$ python3 -q
>>> import numpy as np
>>> import numpy.linalg as la
>>> np.set_printoptions(precision=3, suppress=True, linewidth=140)
>>> def tidy(a):
...     return np.round(a, 3) + 0
... 
>>> J = np.diag(np.array([0, 2, 1, 0]))
>>> J
array([[0, 0, 0, 0],
       [0, 2, 0, 0],
       [0, 0, 1, 0],
       [0, 0, 0, 0]])
>>> # column 3 repeats column 0
>>> J @ J.T
array([[0, 0, 0, 0],
       [0, 4, 0, 0],
       [0, 0, 1, 0],
       [0, 0, 0, 0]])
>>> J.T @ J
array([[0, 0, 0, 0],
       [0, 4, 0, 0],
       [0, 0, 1, 0],
       [0, 0, 0, 0]])
>>> tidy(la.svd(J, compute_uv=False))
array([2., 1., 0., 0.])
>>> J[:, 1] @ J[:, 2]
np.int64(0)
>>> tidy(la.pinv(J))
array([[0. , 0. , 0. , 0. ],
       [0. , 0.5, 0. , 0. ],
       [0. , 0. , 1. , 0. ],
       [0. , 0. , 0. , 0. ]])
>>> tidy(la.norm(J, axis=0))
array([0., 2., 1., 0.])
>>> x = np.array([0, 3, 7, 8])
>>> (J * x).sum(axis=1)
array([0, 6, 7, 0])
>>> la.norm(J @ x) <= la.norm(J, 2) * la.norm(x) + 1e-9
np.True_
>>> J @ J
array([[0, 0, 0, 0],
       [0, 4, 0, 0],
       [0, 0, 1, 0],
       [0, 0, 0, 0]])
>>> (J != 0).astype(int)
array([[0, 0, 0, 0],
       [0, 1, 0, 0],
       [0, 0, 1, 0],
       [0, 0, 0, 0]])
>>> tidy(np.sort(la.eigvals(J).real))
array([0., 0., 1., 2.])
>>> (la.matrix_power((J != 0) + (J.T != 0) + np.eye(4), 4) > 0).astype(int)
array([[1, 0, 0, 0],
       [0, 1, 0, 0],
       [0, 0, 1, 0],
       [0, 0, 0, 1]])
>>> np.allclose(J[:-1].T @ la.lstsq(J[:-1].T, J[-1])[0], J[-1])
True
>>> np.abs(np.diag(la.qr(J)[1])) > 1e-9
array([False,  True,  True, False])
>>> la.lstsq(J[:-1].T, J[-1])[2]
np.int32(2)
>>> tidy(la.norm(J, 2) / la.norm(J))
np.float64(0.894)
>>> np.argsort(-la.norm(J, axis=0).round(6), kind="stable")[:3]
array([1, 2, 0])
>>> arr = np.tril(np.array([[2, 2, 1], [3, 0, 0], [1, 0, 1]]), -1) + np.eye(3, dtype=int)
>>> arr
array([[1, 0, 0],
       [3, 1, 0],
       [1, 0, 1]])
>>> # triangular: eigenvalues sit on the diagonal
>>> arr @ arr
array([[1, 0, 0],
       [6, 1, 0],
       [2, 0, 1]])
>>> tidy(np.abs(la.eigvals(arr)).max())
np.float64(1.0)
>>> np.prod(np.diag(arr)), tidy(la.det(arr))
(np.int64(1), np.float64(1.0))
>>> feats = np.array([[4, 4, 4], [4, 4, 4], [4, 4, 4]])
>>> U, sig, vt = la.svd(feats)
>>> vecs = vt[:(sig > 1e-8).sum()]
>>> rng = np.random.default_rng(568)
>>> x = feats[1] + -2 * feats[2] + rng.integers(2) * np.eye(3)[2]
>>> x
array([-4., -4., -3.])
>>> tidy(la.norm(x - vecs.T @ vecs @ x))
np.float64(0.816)
>>> tidy(np.diag(vecs.T @ vecs))
array([0.333, 0.333, 0.333])
>>> np.allclose(vecs.T @ vecs @ x, x)
False
>>> rank = la.matrix_rank(feats)
>>> rank
np.int64(1)
>>> N = la.svd(feats)[2][rank:].T
>>> tidy(N @ N.T)
array([[ 0.667, -0.333, -0.333],
       [-0.333,  0.667, -0.333],
       [-0.333, -0.333,  0.667]])
>>> [int(la.matrix_rank(feats[:, :j + 1])) for j in range(3)]
[1, 1, 1]
>>> N.shape
(3, 2)
>>> evals, vecs = la.eigh(feats)
>>> (evals > 1e-8).sum(), (evals < -1e-8).sum()
(np.int64(1), np.int64(0))
>>> np.unique(evals.round(6) + 0, return_counts=True)[1]
array([2, 1])
>>> tidy(la.eigvalsh(feats @ feats))
array([  0.,   0., 144.])
>>> tidy(vecs @ np.diag(evals) @ vecs.T)
array([[4., 4., 4.],
       [4., 4., 4.],
       [4., 4., 4.]])
>>> tidy(evals.sum()), np.trace(feats)
(np.float64(12.0), np.int64(12))
>>> evals, vecs = la.eigh(J)
>>> tidy(la.eigvalsh(J @ J))
array([0., 0., 1., 4.])
>>> tidy(la.eigvalsh(J + -3 * np.eye(4)))
array([-3., -3., -2., -1.])
>>> vecs.T @ vecs
array([[1., 0., 0., 0.],
       [0., 1., 0., 0.],
       [0., 0., 1., 0.],
       [0., 0., 0., 1.]])
>>> vecs.T @ J @ vecs
array([[0., 0., 0., 0.],
       [0., 0., 0., 0.],
       [0., 0., 1., 0.],
       [0., 0., 0., 2.]])
>>> vecs @ np.diag(evals) @ vecs.T
array([[0., 0., 0., 0.],
       [0., 2., 0., 0.],
       [0., 0., 1., 0.],
       [0., 0., 0., 0.]])
>>> np.abs(vecs[:, -1]).round(6).argmax()
np.int64(1)
>>> np.diff(feats, axis=0)
array([[0, 0, 0],
       [0, 0, 0]])
>>> feats.sum(axis=0)
array([12, 12, 12])
>>> feats - feats[0]
array([[0, 0, 0],
       [0, 0, 0],
       [0, 0, 0]])
>>> feats.shape
(3, 3)
>>> np.count_nonzero(feats)
np.int64(9)
>>> feats.sum(axis=1)
array([12, 12, 12])
